% ipython --no-banner

In [1]: import numpy as np

In [2]: np.set_printoptions(precision=1, suppress=True, linewidth=140, floatmode="fixed")

In [3]: def rd(a):
   ...:     return np.round(a, 1) + 0
   ...: 

In [4]: m1 = np.loadtxt("x.csv", delimiter=",")

In [5]: m1
Out[5]: 
array([[ 1.0,  0.0, -3.0, -3.0, -1.0, -2.0],
       [-1.0, -2.0,  0.0, -1.0,  3.0, -3.0],
       [ 2.0,  2.0,  1.0, -3.0,  3.0,  2.0],
       [ 2.0,  2.0,  2.0,  1.0, -1.0, -1.0],
       [-3.0,  3.0,  1.0,  3.0, -1.0, -1.0],
       [-2.0,  3.0,  3.0, -3.0,  2.0,  3.0]])

In [6]: U, sig, VT = np.linalg.svd(m1, full_matrices=False)

In [7]: rd(U.T @ U)
Out[7]: 
array([[1.0, 0.0, 0.0, 0.0, 0.0, 0.0],
       [0.0, 1.0, 0.0, 0.0, 0.0, 0.0],
       [0.0, 0.0, 1.0, 0.0, 0.0, 0.0],
       [0.0, 0.0, 0.0, 1.0, 0.0, 0.0],
       [0.0, 0.0, 0.0, 0.0, 1.0, 0.0],
       [0.0, 0.0, 0.0, 0.0, 0.0, 1.0]])

In [8]: rd(sig / sig[0])
Out[8]: array([1.0, 0.9, 0.6, 0.5, 0.4, 0.2])

In [9]: rd(U.T @ m1 @ VT.T)
Out[9]: 
array([[8.1, 0.0, 0.0, 0.0, 0.0, 0.0],
       [0.0, 7.1, 0.0, 0.0, 0.0, 0.0],
       [0.0, 0.0, 4.8, 0.0, 0.0, 0.0],
       [0.0, 0.0, 0.0, 3.7, 0.0, 0.0],
       [0.0, 0.0, 0.0, 0.0, 3.6, 0.0],
       [0.0, 0.0, 0.0, 0.0, 0.0, 1.5]])

In [10]: U.shape, sig.shape, VT.shape
Out[10]: ((6, 6), (6,), (6, 6))

In [11]: (sig > 1e-8).sum()
Out[11]: np.int64(6)

In [12]: rd(np.abs(VT[0]))
Out[12]: array([0.0, 0.5, 0.4, 0.4, 0.4, 0.5])

In [13]: np.allclose(U * sig @ VT, m1)
Out[13]: True

In [14]: x0 = np.array([-5, -2, -4, 0, -3, 0])

In [15]: (m1 * x0).sum(axis=1)
Out[15]: array([ 10.0,   0.0, -27.0, -19.0,   8.0, -14.0])

In [16]: m1 * x0
Out[16]: 
array([[ -5.0,  -0.0,  12.0,  -0.0,   3.0,  -0.0],
       [  5.0,   4.0,  -0.0,  -0.0,  -9.0,  -0.0],
       [-10.0,  -4.0,  -4.0,  -0.0,  -9.0,   0.0],
       [-10.0,  -4.0,  -8.0,   0.0,   3.0,  -0.0],
       [ 15.0,  -6.0,  -4.0,   0.0,   3.0,  -0.0],
       [ 10.0,  -6.0, -12.0,  -0.0,  -6.0,   0.0]])

In [17]: m1 @ np.ones(6)
Out[17]: array([-8.0, -4.0,  7.0,  5.0,  2.0,  6.0])

In [18]: np.linalg.norm(m1 @ x0) <= np.linalg.norm(m1, 2) * np.linalg.norm(x0) + 1e-9
Out[18]: np.True_

In [19]: m1 @ np.eye(6)[3]
Out[19]: array([-3.0, -1.0, -3.0,  1.0,  3.0, -3.0])

In [20]: np.linalg.matrix_rank(m1)
Out[20]: np.int64(6)

In [21]: np.abs(m1).max()
Out[21]: np.float64(3.0)

In [22]: m1.sum(axis=0)
Out[22]: array([-1.0,  8.0,  4.0, -6.0,  5.0, -2.0])

In [23]: np.count_nonzero(m1)
Out[23]: np.int64(34)

In [24]: m1 - m1[0]
Out[24]: 
array([[ 0.0,  0.0,  0.0,  0.0,  0.0,  0.0],
       [-2.0, -2.0,  3.0,  2.0,  4.0, -1.0],
       [ 1.0,  2.0,  4.0,  0.0,  4.0,  4.0],
       [ 1.0,  2.0,  5.0,  4.0,  0.0,  1.0],
       [-4.0,  3.0,  4.0,  6.0,  0.0,  1.0],
       [-3.0,  3.0,  6.0,  0.0,  3.0,  5.0]])

In [25]: out = np.array([[-2, -1, -1, 0], [0, 1, -2, 2], [1, 2, 1, -2], [-1, 0, 1, 0]])

In [26]: W0 = np.triu(out)

In [27]: W0
Out[27]: 
array([[-2, -1, -1,  0],
       [ 0,  1, -2,  2],
       [ 0,  0,  1, -2],
       [ 0,  0,  0,  0]])

In [28]: rng = np.random.default_rng(60661)

In [29]: lab = rng.permutation(4)

In [30]: lab
Out[30]: array([1, 3, 2, 0])

In [31]: out = W0[lab][:, lab]

In [32]: rd(np.sort(np.abs(np.linalg.eigvals(out))))
Out[32]: array([0.0, 1.0, 1.0, 2.0])

In [33]: rd(np.linalg.det(out)), rd(np.linalg.det(W0[lab]))
Out[33]: (np.float64(0.0), np.float64(0.0))

In [34]: blk = np.stack([W0, 2 * W0, W0[::-1]])

In [35]: np.linalg.matrix_rank(blk)
Out[35]: array([3, 3, 3])

In [36]: np.einsum("bij,cij->bc", blk, blk)
Out[36]: 
array([[ 20,  40, -12],
       [ 40,  80, -24],
       [-12, -24,  20]])

In [37]: blk.shape
Out[37]: (3, 4, 4)

In [38]: rd(np.linalg.det(blk))
Out[38]: array([0.0, 0.0, 0.0])

In [39]: rd(np.linalg.norm(blk, axis=(1, 2)))
Out[39]: array([4.5, 8.9, 4.5])

In [40]: P = np.triu(np.array([[4, 5, 4, 5], [2, 4, 1, 0], [0, 3, 2, 2], [2, 5, 5, 2]]), 1) + np.eye(4)

In [41]: out = P @ W0 @ np.linalg.inv(P)

In [42]: rd(np.linalg.det(out))
Out[42]: np.float64(0.0)

In [43]: np.trace(out), np.trace(W0)
Out[43]: (np.float64(0.0), np.int64(0))

In [44]: P @ W0 - W0 @ P
Out[44]: 
array([[ 0.0, 15.0,  3.0, 14.0],
       [ 0.0,  0.0,  0.0,  2.0],
       [ 0.0,  0.0,  0.0, -2.0],
       [ 0.0,  0.0,  0.0,  0.0]])

In [45]: rd(np.linalg.eigvals(W0).sum().real)
Out[45]: np.float64(0.0)

In [46]: rd(np.linalg.det(2 * W0)), rd(np.linalg.det(W0))
Out[46]: (np.float64(0.0), np.float64(0.0))

In [47]: np.kron(np.eye(2, dtype=int), W0)
Out[47]: 
array([[-2, -1, -1,  0,  0,  0,  0,  0],
       [ 0,  1, -2,  2,  0,  0,  0,  0],
       [ 0,  0,  1, -2,  0,  0,  0,  0],
       [ 0,  0,  0,  0,  0,  0,  0,  0],
       [ 0,  0,  0,  0, -2, -1, -1,  0],
       [ 0,  0,  0,  0,  0,  1, -2,  2],
       [ 0,  0,  0,  0,  0,  0,  1, -2],
       [ 0,  0,  0,  0,  0,  0,  0,  0]])

In [48]: rd(np.linalg.det(W0[::-1]))
Out[48]: np.float64(0.0)

In [49]: rd(np.linalg.det(W0.T))
Out[49]: np.float64(0.0)

In [50]: np.poly(W0)
Out[50]: array([ 1.0,  0.0, -3.0,  2.0,  0.0])

In [51]: rd(np.linalg.svd(W0, compute_uv=False))
Out[51]: array([3.7, 2.4, 0.8, 0.0])

In [52]: W0 - W0[0]
Out[52]: 
array([[ 0,  0,  0,  0],
       [ 2,  2, -1,  2],
       [ 2,  1,  2, -2],
       [ 2,  1,  1,  0]])

In [53]: np.diff(W0, axis=0)
Out[53]: 
array([[ 2,  2, -1,  2],
       [ 0, -1,  3, -4],
       [ 0,  0, -1,  2]])

In [54]: np.unravel_index(np.abs(W0).argmax(), W0.shape)
Out[54]: (np.int64(0), np.int64(0))

In [55]: F = np.load("arr.npy")

In [56]: F
Out[56]: 
array([[2, 0, 0, 0, 0, 0],
       [0, 0, 0, 0, 0, 0],
       [0, 0, 0, 0, 0, 0],
       [0, 0, 0, 2, 0, 0],
       [0, 0, 0, 0, 1, 0],
       [0, 0, 0, 0, 0, 3]])

In [57]: F @ F.T
Out[57]: 
array([[4, 0, 0, 0, 0, 0],
       [0, 0, 0, 0, 0, 0],
       [0, 0, 0, 0, 0, 0],
       [0, 0, 0, 4, 0, 0],
       [0, 0, 0, 0, 1, 0],
       [0, 0, 0, 0, 0, 9]])

In [58]: rd(np.linalg.pinv(F))
Out[58]: 
array([[0.5, 0.0, 0.0, 0.0, 0.0, 0.0],
       [0.0, 0.0, 0.0, 0.0, 0.0, 0.0],
       [0.0, 0.0, 0.0, 0.0, 0.0, 0.0],
       [0.0, 0.0, 0.0, 0.5, 0.0, 0.0],
       [0.0, 0.0, 0.0, 0.0, 1.0, 0.0],
       [0.0, 0.0, 0.0, 0.0, 0.0, 0.3]])

In [59]: F.T @ F
Out[59]: 
array([[4, 0, 0, 0, 0, 0],
       [0, 0, 0, 0, 0, 0],
       [0, 0, 0, 0, 0, 0],
       [0, 0, 0, 4, 0, 0],
       [0, 0, 0, 0, 1, 0],
       [0, 0, 0, 0, 0, 9]])

In [60]: A = np.load("test4.npy")

In [61]: A
Out[61]: 
array([[ 0, -2,  0],
       [ 0,  0, -2],
       [ 0,  0,  0]])

In [62]: rd(np.linalg.norm(A))
Out[62]: np.float64(2.8)

In [63]: np.linalg.matrix_rank(A)
Out[63]: np.int64(2)

In [64]: np.count_nonzero(A)
Out[64]: np.int64(2)

In [65]: rd(np.linalg.svd(A, compute_uv=False))
Out[65]: array([2.0, 2.0, 0.0])

In [66]: A.sum(axis=0)
Out[66]: array([ 0, -2, -2])

In [67]: M = np.loadtxt("block8.csv", delimiter=",")

In [68]: M
Out[68]: 
array([[ 1.3,  0.8,  0.7,  0.1,  2.5],
       [-0.3,  1.6,  0.3, -0.6,  4.6],
       [ 1.3, -0.6,  0.5, -0.8, -1.9],
       [ 0.4, -0.3,  0.2, -0.2, -0.8],
       [ 1.7, -0.5, -0.5, -1.7, -1.3],
       [ 1.5,  0.0, -0.8,  0.9,  0.1],
       [-1.0, -0.2, -0.3, -0.2, -0.7],
       [ 0.6,  0.8, -1.5,  0.7,  2.4],
       [-0.7,  0.2, -1.1, -0.5,  0.6],
       [ 0.5, -1.8, -0.2, -0.1, -5.5],
       [ 0.5,  0.2,  1.4, -0.7,  0.8],
       [-1.3, -0.7,  0.4, -0.4, -2.2],
       [ 0.2,  0.0, -0.9, -0.1,  0.2],
       [-1.4,  1.7, -1.1, -0.1,  5.2],
       [ 1.0, -0.9,  0.9,  0.6, -2.7],
       [ 0.5,  1.9,  0.0,  1.2,  5.5],
       [ 0.3,  1.6, -2.1, -0.5,  4.9],
       [-1.3,  0.4,  1.6, -1.6,  1.2],
       [-1.2,  0.6, -2.7,  0.3,  1.8],
       [-0.8, -0.9,  0.8, -0.5, -2.7]])

In [69]: P = M @ np.linalg.solve(M.T @ M, M.T)

In [70]: rd(np.diag(P))
Out[70]: array([0.2, 0.4, 0.3, 0.0, 0.5, 0.2, 0.1, 0.1, 0.1, 0.3, 0.3, 0.1, 0.2, 0.3, 0.1, 0.4, 0.3, 0.4, 0.3, 0.1])

In [71]: rd(P @ M[:, 3])
Out[71]: array([ 0.1, -0.6, -0.8, -0.2, -1.7,  0.9, -0.2,  0.7, -0.5, -0.1, -0.7, -0.4, -0.1, -0.1,  0.6,  1.2, -0.5, -1.6,  0.3, -0.5])

In [72]: X = rng.normal(size=(13, 4))

In [73]: X = 20 * X / np.linalg.norm(X, axis=1, keepdims=True)

In [74]: rd(X)
Out[74]: 
array([[ 19.7,  -1.2,  -3.1,   0.2],
       [ -1.6,   5.5,  -6.2, -18.1],
       [ 10.9,  14.5,  -6.8,  -5.1],
       [  0.6,  -4.5,  18.0,  -7.3],
       [-14.2, -11.1,  -7.1,   4.8],
       [-16.2,  -8.2,  -5.3,   6.6],
       [  4.1,   9.5,  -8.4,  14.9],
       [  4.6,   7.3,   6.9,  16.7],
       [ -3.4,  15.7, -11.4,   3.2],
       [-10.7, -10.4,  -1.5,  13.2],
       [ -2.1,  -5.5,  12.2,  14.7],
       [ -3.2, -16.8,  -1.4, -10.4],
       [ 11.9,  12.4,  -0.8,  10.3]])

In [75]: Xs = X - X.mean(axis=0)

In [76]: U, sig, VT = np.linalg.svd(Xs, full_matrices=False)

In [77]: np.abs(VT[0]).argmax()
Out[77]: np.int64(1)

In [78]: rd(Xs.mean(axis=0))
Out[78]: array([0.0, 0.0, 0.0, 0.0])

In [79]: (np.sign(U[:, 0]) == np.sign(U[0, 0])).astype(int)
Out[79]: array([1, 1, 1, 0, 0, 0, 1, 1, 1, 0, 0, 0, 1])

In [80]: rd(sig ** 2 / (sig ** 2).sum())
Out[80]: array([0.4, 0.3, 0.2, 0.1])

In [81]: P = X @ np.linalg.solve(X.T @ X, X.T)

In [82]: np.linalg.matrix_rank(np.eye(13) - P)
Out[82]: np.int64(9)

In [83]: rd(P @ X[:, 2])
Out[83]: array([ -3.1,  -6.2,  -6.8,  18.0,  -7.1,  -5.3,  -8.4,   6.9, -11.4,  -1.5,  12.2,  -1.4,  -0.8])

In [84]: np.allclose(P @ P, P)
Out[84]: True

In [85]: K = np.array([[1, 2, -3, -1, -3, -3],
    ...:     [-2, 2, -1, -1, -1, 1],
    ...:     [-2, 3, 1, -1, 2, 0],
    ...:     [-1, 1, 2, 0, 3, -3],
    ...:     [-3, -1, -1, -2, -1, 1],
    ...:     [-1, 3, -3, -1, -2, 1],
    ...:     [2, -3, -2, 2, -3, -2]])

In [86]: K[:, 4] = 2 * K[:, 3]

In [87]: K
Out[87]: 
array([[ 1,  2, -3, -1, -2, -3],
       [-2,  2, -1, -1, -2,  1],
       [-2,  3,  1, -1, -2,  0],
       [-1,  1,  2,  0,  0, -3],
       [-3, -1, -1, -2, -4,  1],
       [-1,  3, -3, -1, -2,  1],
       [ 2, -3, -2,  2,  4, -2]])

In [88]: U, sig, VT = np.linalg.svd(K)

In [89]: vecs = VT[:(sig > 1e-8).sum()]

In [90]: x0 = K[6] + -3 * K[4] + rng.integers(2) * np.eye(6)[4]

In [91]: x0
Out[91]: array([11.0,  0.0,  1.0,  8.0, 16.0, -5.0])

In [92]: np.allclose(vecs.T @ vecs @ x0, x0)
Out[92]: True

In [93]: rd(vecs.T @ vecs)
Out[93]: 
array([[1.0, 0.0, 0.0, 0.0, 0.0, 0.0],
       [0.0, 1.0, 0.0, 0.0, 0.0, 0.0],
       [0.0, 0.0, 1.0, 0.0, 0.0, 0.0],
       [0.0, 0.0, 0.0, 0.2, 0.4, 0.0],
       [0.0, 0.0, 0.0, 0.4, 0.8, 0.0],
       [0.0, 0.0, 0.0, 0.0, 0.0, 1.0]])

In [94]: rd(np.linalg.norm(x0 - vecs.T @ vecs @ x0))
Out[94]: np.float64(0.0)

In [95]: [round(float(x), 1) for x in np.linalg.svd(K, compute_uv=False)[:3]]
Out[95]: [10.0, 5.8, 4.9]

In [96]: np.argsort(-np.linalg.norm(K, axis=0).round(6), kind="stable")[:3]
Out[96]: array([4, 1, 2])

In [97]: def softmax(z):
    ...:     e = np.exp(z - z.max(axis=-1, keepdims=True))
    ...:     return e / e.sum(axis=-1, keepdims=True)
    ...: 

In [98]: rd(softmax(K[5]))
Out[98]: array([0.0, 0.8, 0.0, 0.0, 0.0, 0.1])

In [99]: rd(softmax(K[5] + -1))
Out[99]: array([0.0, 0.8, 0.0, 0.0, 0.0, 0.1])

In [100]: rd(softmax(10 * K[5]))
Out[100]: array([0.0, 1.0, 0.0, 0.0, 0.0, 0.0])

In [101]: att = K @ K.T / np.sqrt(6)

In [102]: rd(softmax(att + np.triu(np.full(att.shape, -np.inf), 1)))
Out[102]: 
array([[1.0, 0.0, 0.0, 0.0, 0.0, 0.0, 0.0],
       [0.0, 1.0, 0.0, 0.0, 0.0, 0.0, 0.0],
       [0.0, 0.1, 0.9, 0.0, 0.0, 0.0, 0.0],
       [0.0, 0.0, 0.0, 1.0, 0.0, 0.0, 0.0],
       [0.0, 0.0, 0.0, 0.0, 1.0, 0.0, 0.0],
       [0.0, 0.0, 0.0, 0.0, 0.0, 0.9, 0.0],
       [0.0, 0.0, 0.0, 0.0, 0.0, 0.0, 1.0]])

In [103]: softmax(att).round(6).argmax(axis=1)
Out[103]: array([0, 5, 2, 3, 4, 5, 6])

In [104]: rd(softmax(att))
Out[104]: 
array([[1.0, 0.0, 0.0, 0.0, 0.0, 0.0, 0.0],
       [0.0, 0.2, 0.1, 0.0, 0.3, 0.4, 0.0],
       [0.0, 0.1, 0.8, 0.0, 0.0, 0.1, 0.0],
       [0.0, 0.0, 0.0, 1.0, 0.0, 0.0, 0.0],
       [0.0, 0.0, 0.0, 0.0, 1.0, 0.0, 0.0],
       [0.0, 0.0, 0.0, 0.0, 0.0, 0.9, 0.0],
       [0.0, 0.0, 0.0, 0.0, 0.0, 0.0, 1.0]])

In [105]: U, sig, VT = np.linalg.svd(K)

In [106]: np.argmax(sig[:-1] / (sig[1:] + 1e-6)) + 1
Out[106]: np.int64(5)

In [107]: rd(sig)
Out[107]: array([10.0,  5.8,  4.9,  3.6,  1.9,  0.0])

In [108]: out = U[:, :5] @ np.diag(sig[:5]) @ VT[:5]

In [109]: np.linalg.matrix_rank(K, rtol=0.05)
Out[109]: np.int64(5)

In [110]: rd(np.abs(K - out).max())
Out[110]: np.float64(0.0)

In [111]: np.linalg.matrix_rank(out)
Out[111]: np.int64(5)

In [112]: E = np.load("a.npy")

In [113]: E
Out[113]: 
array([[-3.1,  1.9, -3.8, -3.4,  1.5],
       [-1.8, -2.6, -0.1,  0.8,  0.4],
       [ 3.1,  3.3, -1.0, -0.8,  0.3],
       [-0.9,  4.5, -3.7, -3.3,  4.3],
       [ 2.2,  0.9,  0.3,  1.5, -1.2],
       [ 1.5,  2.9, -3.2, -0.3,  0.4],
       [ 3.7,  4.8,  1.7,  1.4,  1.7],
       [ 0.2,  0.0, -0.5,  0.9,  1.9],
       [ 0.1,  3.9, -4.6,  0.5,  3.5],
       [-1.2, -1.9,  0.9, -2.1,  0.7],
       [ 0.9, -2.0,  2.1, -3.3, -2.0],
       [-1.7, -0.6,  4.9,  0.6, -2.6],
       [ 2.1,  1.1,  0.6, -1.1, -1.9],
       [ 1.9, -0.3, -1.6,  1.3,  1.7],
       [-0.4,  2.7,  0.5, -0.9,  0.5],
       [ 1.5, -2.0, -5.4, -1.6, -3.9],
       [ 1.2, -1.9, -0.8,  0.5,  5.0],
       [-1.0, -1.8, -0.7, -1.3,  3.2],
       [ 0.2, -0.7,  0.4, -0.3,  1.9],
       [ 2.3, -7.1, -1.9,  0.8,  4.3],
       [-3.1, -1.2,  0.0,  3.7,  1.0],
       [ 1.5,  0.2,  1.6,  1.1,  1.0]])

In [114]: Xs = E - E.mean(axis=0)

In [115]: U, sig, VT = np.linalg.svd(Xs, full_matrices=False)

In [116]: np.abs(VT[0]).argmax()
Out[116]: np.int64(1)

In [117]: rd(np.abs(VT[-1]))
Out[117]: array([0.4, 0.1, 0.4, 0.8, 0.3])

In [118]: rd(VT[0] * np.sign(VT[0, np.abs(VT[0]).argmax()]))
Out[118]: array([ 0.1,  0.8, -0.5, -0.2,  0.2])

In [119]: np.abs(U[:, 0]).argmax()
Out[119]: np.int64(3)
